% ipython --no-banner

In [1]: import numpy as np

In [2]: import numpy.linalg as la

In [3]: np.set_printoptions(suppress=True, linewidth=140)

In [4]: M = np.loadtxt("layer12.csv", delimiter=",")

In [5]: print(M)
[[0. 0. 0. 1.]
 [0. 0. 1. 0.]
 [0. 1. 0. 0.]
 [1. 0. 0. 0.]]

In [6]: print(M @ np.ones(4))
[1. 1. 1. 1.]

In [7]: print(np.round(np.sort(np.abs(la.eigvals(M)))[::-1], 2))
[1. 1. 1. 1.]

In [8]: print(M.sum(axis=1))
[1. 1. 1. 1.]

In [9]: p = np.eye(4)[2]

In [10]: for _ in range(7):
    ...:     p = p @ M
    ...:     print(p.round(2))
    ...: 
[0. 1. 0. 0.]
[0. 0. 1. 0.]
[0. 1. 0. 0.]
[0. 0. 1. 0.]
[0. 1. 0. 0.]
[0. 0. 1. 0.]
[0. 1. 0. 0.]

In [11]: x0 = np.array([-3, -1, -3, -3])

In [12]: h1 = np.maximum(M @ x0, 0)

In [13]: print(M * (h1 > 1e-9)[:, None])
[[0. 0. 0. 0.]
 [0. 0. 0. 0.]
 [0. 0. 0. 0.]
 [0. 0. 0. 0.]]

In [14]: print(M.T @ h1)
[0. 0. 0. 0.]

In [15]: print(np.maximum(M @ x0, 0) - np.maximum(-M @ x0, 0))
[-3. -3. -1. -3.]

In [16]: vals, evecs = la.eig(M)

In [17]: print(vals)
[ 1. -1.  1. -1.]

In [18]: print(M @ evecs[:, 0] - vals[0] * evecs[:, 0])
[0. 0. 0. 0.]

In [19]: x0 = np.array([1, 2, 3, 1])

In [20]: y = M @ x0

In [21]: beta, lr = np.zeros(4), 1 / la.norm(M, 2) ** 2

In [22]: for i in range(6):
    ...:     beta -= lr * M.T @ (M @ beta - y)
    ...:     if i % 2 == 0: print(i, round(la.norm(M @ beta - y), 2))
    ...: 
0 0.0
2 0.0
4 0.0

In [23]: print(round(la.cond(M), 2))
1.0

In [24]: E = np.load("a.npy")

In [25]: print(E.round(2))
[[ 0.02 -0.02  0.05  0.02  0.02  0.09  0.05 -0.02 -0.05]
 [-0.02  0.02 -0.05 -0.02 -0.02 -0.09 -0.05  0.02  0.05]
 [ 0.05 -0.05  0.16  0.05  0.05  0.26  0.16 -0.05 -0.16]
 [ 0.02 -0.02  0.05  0.02  0.02  0.09  0.05 -0.02 -0.05]
 [ 0.02 -0.02  0.05  0.02  0.02  0.09  0.05 -0.02 -0.05]
 [ 0.09 -0.09  0.26  0.09  0.09  0.44  0.26 -0.09 -0.26]
 [ 0.05 -0.05  0.16  0.05  0.05  0.26  0.16 -0.05 -0.16]
 [-0.02  0.02 -0.05 -0.02 -0.02 -0.09 -0.05  0.02  0.05]
 [-0.05  0.05 -0.16 -0.05 -0.05 -0.26 -0.16  0.05  0.16]]

In [26]: x0 = np.array([5, 8, 0, 8, 1, -1, 3, -1, 6])

In [27]: h1 = np.maximum(E @ x0, 0)

In [28]: print(np.round(np.maximum(E @ (3 * x0), 0), 2))
[0.   0.37 0.   0.   0.   0.   0.   0.37 1.11]

In [29]: print(np.round(E.T @ h1, 2))
[-0.02  0.02 -0.07 -0.02 -0.02 -0.12 -0.07  0.02  0.07]

In [30]: print(np.flatnonzero(h1 > 1e-9))
[1 7 8]

In [31]: print(np.round(np.maximum(E @ x0, 0) - np.maximum(-E @ x0, 0), 2))
[-0.12  0.12 -0.37 -0.12 -0.12 -0.61 -0.37  0.12  0.37]

In [32]: print(np.round(E * (h1 > 1e-9)[:, None], 2))
[[ 0.   -0.    0.    0.    0.    0.    0.   -0.   -0.  ]
 [-0.02  0.02 -0.05 -0.02 -0.02 -0.09 -0.05  0.02  0.05]
 [ 0.   -0.    0.    0.    0.    0.    0.   -0.   -0.  ]
 [ 0.   -0.    0.    0.    0.    0.    0.   -0.   -0.  ]
 [ 0.   -0.    0.    0.    0.    0.    0.   -0.   -0.  ]
 [ 0.   -0.    0.    0.    0.    0.    0.   -0.   -0.  ]
 [ 0.   -0.    0.    0.    0.    0.    0.   -0.   -0.  ]
 [-0.02  0.02 -0.05 -0.02 -0.02 -0.09 -0.05  0.02  0.05]
 [-0.05  0.05 -0.16 -0.05 -0.05 -0.26 -0.16  0.05  0.16]]

In [33]: vals, evecs = la.eigh(E)

In [34]: print(vals.sum(), np.trace(E))
1.0 1.0

In [35]: print(np.round(evecs.T @ E @ evecs, 2) + 0)
[[0. 0. 0. 0. 0. 0. 0. 0. 0.]
 [0. 0. 0. 0. 0. 0. 0. 0. 0.]
 [0. 0. 0. 0. 0. 0. 0. 0. 0.]
 [0. 0. 0. 0. 0. 0. 0. 0. 0.]
 [0. 0. 0. 0. 0. 0. 0. 0. 0.]
 [0. 0. 0. 0. 0. 0. 0. 0. 0.]
 [0. 0. 0. 0. 0. 0. 0. 0. 0.]
 [0. 0. 0. 0. 0. 0. 0. 0. 0.]
 [0. 0. 0. 0. 0. 0. 0. 0. 1.]]

In [36]: print(np.round(np.abs(evecs[:, -1]), 2))
[0.13 0.13 0.4  0.13 0.13 0.66 0.4  0.13 0.4 ]

In [37]: print(vals.round(2) + 0)
[0. 0. 0. 0. 0. 0. 0. 0. 1.]

In [38]: print((vals > 1e-8).sum(), (vals < -1e-8).sum())
1 0

In [39]: rank = la.matrix_rank(E)

In [40]: print(rank)
1

In [41]: N = la.svd(E)[2][rank:].T

In [42]: print(np.allclose(E @ N, 0))
True

In [43]: print(la.matrix_rank(E.T @ E), la.matrix_rank(E @ E.T))
1 1

In [44]: print(np.round(N @ N.T, 2))
[[ 0.98  0.02 -0.05 -0.02 -0.02 -0.09 -0.05  0.02  0.05]
 [ 0.02  0.98  0.05  0.02  0.02  0.09  0.05 -0.02 -0.05]
 [-0.05  0.05  0.84 -0.05 -0.05 -0.26 -0.16  0.05  0.16]
 [-0.02  0.02 -0.05  0.98 -0.02 -0.09 -0.05  0.02  0.05]
 [-0.02  0.02 -0.05 -0.02  0.98 -0.09 -0.05  0.02  0.05]
 [-0.09  0.09 -0.26 -0.09 -0.09  0.56 -0.26  0.09  0.26]
 [-0.05  0.05 -0.16 -0.05 -0.05 -0.26  0.84  0.05  0.16]
 [ 0.02 -0.02  0.05  0.02  0.02  0.09  0.05  0.98 -0.05]
 [ 0.05 -0.05  0.16  0.05  0.05  0.26  0.16 -0.05  0.84]]

In [45]: J = np.load("arr.npy")

In [46]: print(J)
[[  0.   -11.39  -9.56   0.13 -11.52 -11.39  -1.97  -9.42   1.9 ]
 [  0.   -11.1   -9.34   0.2  -11.29 -11.1   -1.95  -9.15   1.85]
 [  0.    -5.62  -5.18   1.09  -6.71  -5.62  -1.54  -4.08   0.83]
 [  0.    -2.99  -2.94   1.15  -4.15  -2.99  -1.2   -1.79   0.24]
 [  0.    -2.73  -2.7    1.13  -3.86  -2.73  -1.16  -1.58   0.18]
 [  0.    -2.35  -2.35   1.07  -3.43  -2.35  -1.08  -1.27   0.09]
 [  0.    -1.91  -1.9    0.98  -2.88  -1.91  -0.98  -0.93  -0.02]
 [  0.    -0.86  -0.76   0.47  -1.33  -0.86  -0.57  -0.29  -0.24]
 [  0.    -0.82  -0.7    0.43  -1.24  -0.82  -0.54  -0.27  -0.25]
 [  0.    -0.03  -0.02   0.    -0.03  -0.03  -0.02  -0.02  -0.02]
 [  0.     0.56   0.23   0.11   0.45   0.56   0.22   0.34   0.27]
 [  0.     0.66   0.27   0.14   0.52   0.66   0.25   0.41   0.31]
 [  0.     0.88   0.34   0.23   0.65   0.88   0.31   0.57   0.41]
 [  0.     0.92   0.36   0.24   0.68   0.92   0.32   0.6    0.43]
 [  0.     1.11   0.42   0.32   0.79   1.11   0.37   0.74   0.51]
 [  0.     1.95   0.69   0.73   1.23   1.95   0.54   1.42   0.82]
 [  0.     2.58   0.89   1.06   1.52   2.58   0.63   1.94   1.03]
 [  0.     7.78   2.6    4.04   3.74   7.78   1.14   6.64   2.43]
 [  0.     9.61   3.23   5.12   4.48   9.61   1.25   8.35   2.83]
 [  0.    12.09   4.1    6.6    5.5   12.09   1.39  10.7    3.34]
 [  0.    16.76   5.79   9.36   7.4   16.76   1.61  15.15   4.2 ]
 [  0.    26.44   9.4   15.08  11.36  26.44   1.95  24.49   5.77]
 [  0.    26.81   9.55  15.3   11.51  26.81   1.96  24.85   5.82]]

In [47]: print(la.matrix_rank(J, rtol=0.1))
2

In [48]: print(round(float(la.norm(J, 2) / la.norm(J)), 2))
0.98

In [49]: print(la.cond(J) > 100)
True

In [50]: print([round(float(x), 2) for x in la.svd(J, compute_uv=False)[:3]])
[90.53, 18.52, 3.42]

In [51]: Uu, s, Vh = la.svd(J)

In [52]: evecs = Vh[:(s > 1e-8).sum()]

In [53]: rng = np.random.default_rng(26)

In [54]: x0 = J[2] + 3 * J[14] + rng.integers(2) * np.eye(9)[8]

In [55]: print(x0.round(2))
[ 0.   -2.29 -3.92  2.05 -4.34 -2.29 -0.43 -1.86  3.36]

In [56]: print(np.round(evecs.T @ evecs, 2) + 0)
[[0.  0.  0.  0.  0.  0.  0.  0.  0. ]
 [0.  0.5 0.  0.  0.  0.5 0.  0.  0. ]
 [0.  0.  1.  0.  0.  0.  0.  0.  0. ]
 [0.  0.  0.  1.  0.  0.  0.  0.  0. ]
 [0.  0.  0.  0.  1.  0.  0.  0.  0. ]
 [0.  0.5 0.  0.  0.  0.5 0.  0.  0. ]
 [0.  0.  0.  0.  0.  0.  1.  0.  0. ]
 [0.  0.  0.  0.  0.  0.  0.  1.  0. ]
 [0.  0.  0.  0.  0.  0.  0.  0.  1. ]]

In [57]: A2 = J + rng.integers(-2, 3, (23, 7)) @ rng.integers(-2, 3, (7, 9))

In [58]: print(A2.round(2))
[[ -7.   -13.39 -15.56   3.13 -13.52 -15.39   2.03 -16.42   4.9 ]
 [  5.   -17.1  -11.34  -8.8  -15.29  -4.1   -2.95  -8.15   2.85]
 [ -8.   -11.62  -7.18   9.09 -12.71   0.38  -1.54 -10.08   6.83]
 [  4.     6.01   3.06  -6.85   5.85  -0.99   0.8    9.21  -0.76]
 [-12.   -10.73  -5.7    1.13  -8.86   2.27   3.84  -7.58   7.18]
 [  0.    -1.35   3.65  -0.93   4.57  -9.35  -1.08   3.73  -0.91]
 [  6.    -0.91  -1.9   -8.02  -0.88 -12.91  -0.98   0.07  -8.02]
 [ -3.    -3.86   4.24  -1.53   3.67  -8.86   0.43   1.71  -1.24]
 [ -2.    11.18   4.3   -0.57   1.76  -1.82   1.46   3.73  -6.25]
 [  3.     6.97   2.98  -7.     0.97  -1.03   0.98   3.98  -7.02]
 [ -1.     0.56  -7.77   1.11 -11.55  -3.44   0.22 -10.66  -6.73]
 [ -6.    -1.34 -11.73  -2.86  -3.48  -5.34   7.25  -9.59   2.31]
 [ -3.    -5.12   0.34   8.23  -5.35   9.88  -2.69  -2.43   5.41]
 [  3.     0.92  -4.64  -0.76  -2.32  -6.08  -0.68  -4.4   -3.57]
 [  2.    -4.89  -5.58  -0.68 -11.21  10.11  -1.63  -5.26   0.51]
 [  4.    -8.05   0.69  -5.27  -6.77   5.95  -3.46  -0.58  -1.18]
 [  5.     0.58  -5.11   0.06  -0.48   0.58  -0.37  -1.06   1.03]
 [ -5.     2.78  -6.4    6.04   0.74  12.78   5.14   0.64  11.43]
 [  6.     9.61  -0.77   0.12   4.48  13.61   2.25  10.35   3.83]
 [ -1.    12.09   1.1    6.6    6.5    6.09   2.39   7.7    3.34]
 [-12.    13.76   9.79  10.36   9.4   15.76   5.61  14.15   8.2 ]
 [ -2.    27.44  11.4   24.08   7.36  25.44  -1.05  21.49   2.77]
 [  1.    16.81  13.55  13.3   11.51  32.81  -1.04  27.85  10.82]]

In [59]: print(np.round(la.svd(A2 - J, compute_uv=False), 2) + 0)
[49.37 32.25 30.6  22.27 18.3  14.46  1.55  0.    0.  ]

In [60]: t3 = np.stack([J, 4 * J, J[::-1]])

In [61]: print((t3 @ J.T).shape)
(3, 23, 23)

In [62]: print(la.matrix_rank(t3))
[7 7 7]

In [63]: print(np.round(np.einsum("bij,cij->bc", t3, t3), 2))
[[  8549.69  34198.78  -5373.82]
 [ 34198.78 136795.1  -21495.29]
 [ -5373.82 -21495.29   8549.69]]

In [64]: Uu, s, Vh = la.svd(J, full_matrices=False)

In [65]: print(s.round(2) + 0)
[90.53 18.52  3.42  0.02  0.02  0.01  0.01  0.    0.  ]

In [66]: print(np.round(np.cumsum(s ** 2) / np.sum(s ** 2), 2))
[0.96 1.   1.   1.   1.   1.   1.   1.   1.  ]

In [67]: print(np.round(Vh @ Vh.T, 2) + 0)
[[1. 0. 0. 0. 0. 0. 0. 0. 0.]
 [0. 1. 0. 0. 0. 0. 0. 0. 0.]
 [0. 0. 1. 0. 0. 0. 0. 0. 0.]
 [0. 0. 0. 1. 0. 0. 0. 0. 0.]
 [0. 0. 0. 0. 1. 0. 0. 0. 0.]
 [0. 0. 0. 0. 0. 1. 0. 0. 0.]
 [0. 0. 0. 0. 0. 0. 1. 0. 0.]
 [0. 0. 0. 0. 0. 0. 0. 1. 0.]
 [0. 0. 0. 0. 0. 0. 0. 0. 1.]]

In [68]: print(Uu.shape, s.shape, Vh.shape)
(23, 9) (9,) (9, 9)

In [69]: print(np.round(np.abs(Vh[0]), 2))
[0.   0.53 0.22 0.25 0.28 0.53 0.05 0.48 0.1 ]

In [70]: print(np.abs(Uu[:, 0]).round(6).argmax())
22

In [71]: A = np.load("data.npy")

In [72]: print(A)
[[0 1 0 1]
 [1 2 1 2]
 [0 1 0 1]
 [1 2 1 2]]

In [73]: rank = la.matrix_rank(A)

In [74]: print(rank)
2

In [75]: N = la.svd(A)[2][rank:].T

In [76]: print([int(la.matrix_rank(A[:, :j + 1])) for j in range(4)])
[1, 2, 2, 2]

In [77]: print(N.shape)
(4, 2)

In [78]: print(la.matrix_rank(A.T @ A), la.matrix_rank(A @ A.T))
2 2

In [79]: print(np.round(A @ N, 2) + 0)
[[0. 0.]
 [0. 0.]
 [0. 0.]
 [0. 0.]]

In [80]: print([int(la.matrix_rank(np.delete(A, i, axis=0))) for i in range(4)])
[2, 2, 2, 2]

In [81]: print(np.allclose(A @ N, 0))
True

In [82]: Uu, s, Vh = la.svd(A)

In [83]: evecs = Vh[:(s > 1e-8).sum()]

In [84]: x0 = A[0] + 5 * A[2] + rng.integers(2) * np.eye(4)[0]

In [85]: print(x0)
[0. 6. 0. 6.]

In [86]: print(np.allclose(evecs.T @ evecs @ x0, x0))
True

In [87]: print([round(float(la.det(A[:i, :i])), 2) + 0 for i in range(1, 5)])
[0.0, -1.0, 0.0, 0.0]

In [88]: print(round(float(la.eigvalsh(A).min()), 2))
-0.83

In [89]: print(np.all(la.eigvalsh(A) > 0))
False

In [90]: K = np.load("block3.npy")

In [91]: print(K)
[[ 2.  8. -4.]
 [ 0. -5.  3.]
 [ 0. -6.  4.]]

In [92]: O, R = la.qr(K)

In [93]: print(O.round(2))
[[ 1.    0.    0.  ]
 [-0.   -0.64 -0.77]
 [-0.   -0.77  0.64]]

In [94]: print(np.round(O.T @ O, 2) + 0)
[[1. 0. 0.]
 [0. 1. 0.]
 [0. 0. 1.]]

In [95]: print(np.allclose(R.T @ R, K.T @ K))
True

In [96]: print(np.round(O @ R, 2))
[[ 2.  8. -4.]
 [ 0. -5.  3.]
 [ 0. -6.  4.]]

In [97]: print(np.trace(O @ O.T))
3.0

In [98]: print(abs(R[0, 0]), round(la.norm(K[:, 0]), 2))
2.0 2.0

In [99]: print(R.round(2))
[[ 2.    8.   -4.  ]
 [ 0.    7.81 -4.99]
 [ 0.    0.    0.26]]

In [100]: print(O.shape, R.shape)
(3, 3) (3, 3)

In [101]: print(np.round(np.abs(np.diag(R)), 2))
[2.   7.81 0.26]
